$ python3 -q
>>> import numpy as np
>>> from numpy import linalg as LA
>>> np.set_printoptions(precision=2, suppress=True, linewidth=140)
>>> A = np.load("dump.npy")
>>> print(A)
[[0.02 0.12 0.09 0.02]
 [0.12 0.58 0.47 0.12]
 [0.09 0.47 0.37 0.09]
 [0.02 0.12 0.09 0.02]]
>>> rank = LA.matrix_rank(A)
>>> print(rank)
1
>>> N = LA.svd(A)[2][rank:].T
>>> print([int(LA.matrix_rank(A[:i])) for i in range(1, len(A) + 1)])
[1, 1, 1, 1]
>>> print(N.shape)
(4, 3)
>>> print(np.unique(A.round(6), axis=0).shape)
(3, 4)
>>> print(np.round(np.trace(LA.pinv(A) @ A), 2))
1.0
>>> print(A @ LA.pinv(A) @ A)
[[0.02 0.12 0.09 0.02]
 [0.12 0.58 0.47 0.12]
 [0.09 0.47 0.37 0.09]
 [0.02 0.12 0.09 0.02]]
>>> print(np.abs(np.diag(LA.qr(A)[1])) > 1e-9)
[ True False False False]
>>> print(np.allclose(A[:-1].T @ LA.lstsq(A[:-1].T, A[-1])[0], A[-1]))
True
>>> print(A.ravel(order="F"))
[0.02 0.12 0.09 0.02 0.12 0.58 0.47 0.12 0.09 0.47 0.37 0.09 0.02 0.12 0.09 0.02]
>>> blk = A.reshape(4, 2, -1)
>>> print(blk.shape)
(4, 2, 2)
>>> print(np.einsum("ihd,jhd->hij", blk, blk).shape)
(2, 4, 4)
>>> print(blk.sum(axis=1))
[[0.12 0.14]
 [0.58 0.7 ]
 [0.47 0.56]
 [0.12 0.14]]
>>> print(np.einsum("ihd,ihd->ih", blk, blk))
[[0.01 0.01]
 [0.35 0.23]
 [0.22 0.15]
 [0.01 0.01]]
>>> print(blk.transpose(1, 0, 2))
[[[0.02 0.12]
  [0.12 0.58]
  [0.09 0.47]
  [0.02 0.12]]

 [[0.09 0.02]
  [0.47 0.12]
  [0.37 0.09]
  [0.09 0.02]]]
>>> left, sig, Vh = LA.svd(A)
>>> print(np.argmax(sig[:-1] / (sig[1:] + 1e-6)) + 1)
1
>>> other = left[:, :1] @ np.diag(sig[:1]) @ Vh[:1]
>>> print(LA.matrix_rank(other))
1
>>> print(round(float(LA.norm(A - other, 2)), 2), np.round(sig[1], 2))
0.0 0.0
>>> evals, evecs = LA.eigh(A)
>>> x = np.array([-1, 2, 0, -1])
>>> print(evecs * np.abs(evals) @ evecs.T)
[[0.02 0.12 0.09 0.02]
 [0.12 0.58 0.47 0.12]
 [0.09 0.47 0.37 0.09]
 [0.02 0.12 0.09 0.02]]
>>> print((np.sign(evecs[:, -1].round(6)) == np.sign(evecs[0, -1].round(6))).astype(int))
[1 1 1 1]
>>> print(round(x @ A @ x / (x @ x), 2), round(float(evals[0]), 2), round(evals[-1], 2))
0.25 -0.0 1.0
>>> M = 0.5 ** np.abs(np.subtract.outer(np.arange(7), np.arange(7)))
>>> print(M)
[[1.   0.5  0.25 0.12 0.06 0.03 0.02]
 [0.5  1.   0.5  0.25 0.12 0.06 0.03]
 [0.25 0.5  1.   0.5  0.25 0.12 0.06]
 [0.12 0.25 0.5  1.   0.5  0.25 0.12]
 [0.06 0.12 0.25 0.5  1.   0.5  0.25]
 [0.03 0.06 0.12 0.25 0.5  1.   0.5 ]
 [0.02 0.03 0.06 0.12 0.25 0.5  1.  ]]
>>> x = np.ones(7)
>>> for _ in range(7):
...     x = M @ x
...     x /= LA.norm(x)
...     print(round(x @ M @ x, 2))
... 
2.48
2.49
2.49
2.49
2.49
2.49
2.49
>>> print(x)
[0.26 0.37 0.44 0.46 0.44 0.37 0.26]
>>> u, v = M[4], M[2]
>>> print(round(u @ u, 2))
1.64
>>> p = (u @ v) / (u @ u) * u
>>> print(LA.matrix_rank(np.outer(u, v)))
1
>>> print(v - p)
[ 0.22  0.43  0.86  0.22 -0.3  -0.15 -0.08]
>>> blk = np.stack([M, 3 * M, M[::-1]])
>>> print(LA.det(blk))
[  0.18 389.24  -0.18]
>>> print((blk @ M.T).shape)
(3, 7, 7)
>>> print(LA.norm(blk, axis=(1, 2)))
[3.28 9.85 3.28]
>>> print(blk.sum(axis=0))
[[4.02 2.03 1.06 0.62 0.5  0.62 1.06]
 [2.03 4.06 2.12 1.25 1.   1.25 0.62]
 [1.06 2.12 4.25 2.5  2.   1.   0.5 ]
 [0.62 1.25 2.5  5.   2.5  1.25 0.62]
 [0.5  1.   2.   2.5  4.25 2.12 1.06]
 [0.62 1.25 1.   1.25 2.12 4.06 2.03]
 [1.06 0.62 0.5  0.62 1.06 2.03 4.02]]
>>> print(LA.matrix_rank(blk.reshape(3, -1)))
2
